$ python -q
>>> import numpy as np
>>> np.set_printoptions(suppress=True, linewidth=200)
>>> A = np.load("dump.npy")
>>> A
array([[ 0,  0,  0,  0,  0],
       [ 0,  0,  0,  0,  0],
       [ 0,  0,  1,  0,  0],
       [ 0,  0,  0,  1,  0],
       [ 0,  0,  0,  0, -3]])
>>> # rank 3
>>> P = np.triu(np.array([[1, -1, 2, 0, 1],
...     [0, 2, 1, -1, 0],
...     [-2, -1, -2, 1, 2],
...     [2, 1, 1, 2, -1],
...     [0, 2, -2, 2, 1]]), 1) + np.eye(5)
>>> out = P @ A @ np.linalg.inv(P)
>>> np.poly(out)
array([ 1.,  1., -5.,  3.,  0.,  0.])
>>> round(float(np.linalg.det(out)), 2)
0.0
>>> A @ A.T
array([[0, 0, 0, 0, 0],
       [0, 0, 0, 0, 0],
       [0, 0, 1, 0, 0],
       [0, 0, 0, 1, 0],
       [0, 0, 0, 0, 9]])
>>> np.round(np.linalg.pinv(A), 2)
array([[ 0.  ,  0.  ,  0.  ,  0.  ,  0.  ],
       [ 0.  ,  0.  ,  0.  ,  0.  ,  0.  ],
       [ 0.  ,  0.  ,  1.  ,  0.  ,  0.  ],
       [ 0.  ,  0.  ,  0.  ,  1.  ,  0.  ],
       [ 0.  ,  0.  ,  0.  ,  0.  , -0.33]])
>>> np.round(np.linalg.svd(A, compute_uv=False), 2)
array([3., 1., 1., 0., 0.])
>>> np.round(np.sort(np.linalg.eigvals(A).real), 2)
array([-3.,  0.,  0.,  1.,  1.])
>>> (np.linalg.matrix_power((A != 0) + (A.T != 0) + np.eye(5), 5) > 0).astype(int)
array([[1, 0, 0, 0, 0],
       [0, 1, 0, 0, 0],
       [0, 0, 1, 0, 0],
       [0, 0, 0, 1, 0],
       [0, 0, 0, 0, 1]])
>>> np.round(np.linalg.det(A), 2)
np.float64(0.0)
>>> (A != 0).astype(int)
array([[0, 0, 0, 0, 0],
       [0, 0, 0, 0, 0],
       [0, 0, 1, 0, 0],
       [0, 0, 0, 1, 0],
       [0, 0, 0, 0, 1]])
>>> np.flatnonzero(np.linalg.matrix_power((A != 0) + (A.T != 0) + np.eye(5), 5)[0])
array([0])
>>> feats = np.array([[2, 3, 1, 0, 3, 2],
...     [0, 4, 2, 3, 1, 5],
...     [0, 0, 0, 1, 0, 1],
...     [0, 0, 0, 0, 5, 1],
...     [0, 0, 0, 0, 2, 0],
...     [0, 0, 0, 0, 0, 0]])
>>> t3 = np.stack([feats, 3 * feats, feats[::-1]])
>>> t3.sum(axis=0)
array([[ 8, 12,  4,  0, 12,  8],
       [ 0, 16,  8, 12,  6, 20],
       [ 0,  0,  0,  4,  5,  5],
       [ 0,  0,  0,  1, 20,  5],
       [ 0,  4,  2,  3,  9,  5],
       [ 2,  3,  1,  0,  3,  2]])
>>> t3.shape
(3, 6, 6)
>>> print(np.round(np.linalg.norm(t3, axis=(1, 2)), 2))
[10.68 32.03 10.68]
>>> (t3 @ feats.T).shape
(3, 6, 6)
>>> left, sv, vt = np.linalg.svd(feats)
>>> V = vt[:(sv > 1e-8).sum()]
>>> rng = np.random.default_rng(52)
>>> x0 = feats[2] + -3 * feats[5] + rng.integers(2) * np.eye(6)[3]
>>> x0
array([0., 0., 0., 2., 0., 1.])
>>> print(round(float(np.linalg.norm(x0 - V.T @ V @ x0)), 2))
0.0
>>> np.linalg.matrix_rank(np.vstack([feats, x0]))
np.int64(5)
>>> np.allclose(V.T @ V @ x0, x0)
True
>>> np.allclose(feats[:-1].T @ np.linalg.lstsq(feats[:-1].T, feats[-1])[0], feats[-1])
True
>>> print(np.linalg.lstsq(feats[:-1].T, feats[-1])[2])
5
>>> try:
...     np.linalg.inv(feats)
... except np.linalg.LinAlgError as e:
...     print(e)
... 
Singular matrix
>>> rank = np.linalg.matrix_rank(feats)
>>> rank
np.int64(5)
>>> ns = np.linalg.svd(feats)[2][rank:].T
>>> np.round(feats @ ns, 2) + 0
array([[0.],
       [0.],
       [0.],
       [0.],
       [0.],
       [0.]])
>>> [int(np.linalg.matrix_rank(feats[:, :j + 1])) for j in range(6)]
[1, 2, 2, 3, 4, 5]
>>> np.linalg.matrix_rank(feats.T @ feats), np.linalg.matrix_rank(feats @ feats.T)
(np.int64(5), np.int64(5))
>>> np.allclose(feats @ ns, 0)
True
>>> np.round(ns @ ns.T, 2) + 0
array([[ 0.05, -0.1 ,  0.19,  0.  ,  0.  ,  0.  ],
       [-0.1 ,  0.19, -0.38,  0.  ,  0.  ,  0.  ],
       [ 0.19, -0.38,  0.76,  0.  ,  0.  ,  0.  ],
       [ 0.  ,  0.  ,  0.  ,  0.  ,  0.  ,  0.  ],
       [ 0.  ,  0.  ,  0.  ,  0.  ,  0.  ,  0.  ],
       [ 0.  ,  0.  ,  0.  ,  0.  ,  0.  ,  0.  ]])
>>> np.round(ns[:, 0] / ns[np.abs(ns[:, 0]).round(6).argmax(), 0], 2) + 0
array([ 0.25, -0.5 ,  1.  ,  0.  ,  0.  ,  0.  ])
>>> M = np.load("block9.npy")
>>> M
array([[0, 0, 0, 1, 0, 0],
       [0, 0, 0, 0, 0, 1],
       [1, 0, 0, 0, 0, 0],
       [0, 1, 0, 0, 0, 0],
       [0, 0, 0, 0, 1, 0],
       [0, 0, 1, 0, 0, 0]])
>>> # row-stochastic, so 1 is an eigenvalue
>>> r0 = np.array([0, -2])
>>> np.correlate(M[4], M[1], "full")
array([0, 0, 0, 0, 1, 0, 0, 0, 0, 0, 0])
>>> np.convolve(M[4], r0)
array([ 0,  0,  0,  0,  0, -2,  0])
>>> labels = rng.permutation(5)
>>> labels
array([2, 3, 4, 1, 0])
>>> out = A[labels][:, labels]
>>> np.trace(out)
np.int64(-1)
>>> print(out)
[[ 1  0  0  0  0]
 [ 0  1  0  0  0]
 [ 0  0 -3  0  0]
 [ 0  0  0  0  0]
 [ 0  0  0  0  0]]
>>> print(np.allclose(out, A))
False
>>> np.round(np.sort(np.abs(np.linalg.eigvals(out))), 2)
array([0., 0., 1., 1., 3.])
>>> np.diag(out)
array([ 1,  1, -3,  0,  0])
>>> print(round(np.linalg.det(out), 2), round(np.linalg.det(A[labels]), 2))
0.0 0.0
>>> np.round(np.sort(np.linalg.eigvals(M).real), 2)
array([-0.81, -0.81,  0.31,  0.31,  1.  ,  1.  ])
>>> np.flatnonzero(np.linalg.matrix_power((M != 0) + (M.T != 0) + np.eye(6), 6)[5])
array([0, 1, 2, 3, 5])
>>> (M != 0).astype(int)
array([[0, 0, 0, 1, 0, 0],
       [0, 0, 0, 0, 0, 1],
       [1, 0, 0, 0, 0, 0],
       [0, 1, 0, 0, 0, 0],
       [0, 0, 0, 0, 1, 0],
       [0, 0, 1, 0, 0, 0]])
>>> np.round(np.linalg.det(M), 2)
np.float64(1.0)
>>> M.T @ M
array([[1, 0, 0, 0, 0, 0],
       [0, 1, 0, 0, 0, 0],
       [0, 0, 1, 0, 0, 0],
       [0, 0, 0, 1, 0, 0],
       [0, 0, 0, 0, 1, 0],
       [0, 0, 0, 0, 0, 1]])
>>> np.round(np.linalg.svd(M, compute_uv=False), 2)
array([1., 1., 1., 1., 1., 1.])
>>> np.round(np.linalg.pinv(M), 2)
array([[0., 0., 1., 0., 0., 0.],
       [0., 0., 0., 1., 0., 0.],
       [0., 0., 0., 0., 0., 1.],
       [1., 0., 0., 0., 0., 0.],
       [0., 0., 0., 0., 1., 0.],
       [0., 1., 0., 0., 0., 0.]])
>>> print(M[:, 4] @ M[:, 2])
0
>>> out = M / np.sqrt((M ** 2).mean(axis=1, keepdims=True))
>>> print(np.linalg.matrix_rank(out) == np.linalg.matrix_rank(M))
True
>>> np.linalg.matrix_rank(M - M.mean(axis=1, keepdims=True))
np.int64(5)
>>> out[3].round(2)
array([0.  , 2.45, 0.  , 0.  , 0.  , 0.  ])
>>> np.round(np.linalg.norm(out, axis=1), 2)
array([2.45, 2.45, 2.45, 2.45, 2.45, 2.45])
>>> X = np.load("x.npy")
>>> print(X)
[[-0.2 -0.4 -2.5]
 [ 1.3 -0.2 -1. ]
 [-0.5 -1.3 -0.8]
 [-0.6  2.6 -1. ]
 [ 1.3 -0.9  0.1]]
>>> P = X @ np.linalg.solve(X.T @ X, X.T)
>>> np.round((np.eye(5) - P) @ X, 2) + 0
array([[0., 0., 0.],
       [0., 0., 0.],
       [0., 0., 0.],
       [0., 0., 0.],
       [0., 0., 0.]])
>>> print(np.allclose(P @ P, P))
True
>>> out = np.c_[X[:, :2] @ np.array([[1, 0], [0, 1]]), np.array([3, 2, 1, 4, -3])]
>>> out
array([[-0.2, -0.4,  3. ],
       [ 1.3, -0.2,  2. ],
       [-0.5, -1.3,  1. ],
       [-0.6,  2.6,  4. ],
       [ 1.3, -0.9, -3. ]])
>>> np.linalg.matrix_rank(np.c_[X, out])
np.int64(4)
>>> np.round(np.linalg.norm(np.linalg.qr(X)[0].T @ out, axis=0) ** 2 / ((out ** 2).sum(axis=0) + 1e-12), 2)
array([1.  , 1.  , 0.89])
>>> np.linalg.matrix_rank(out)
np.int64(3)
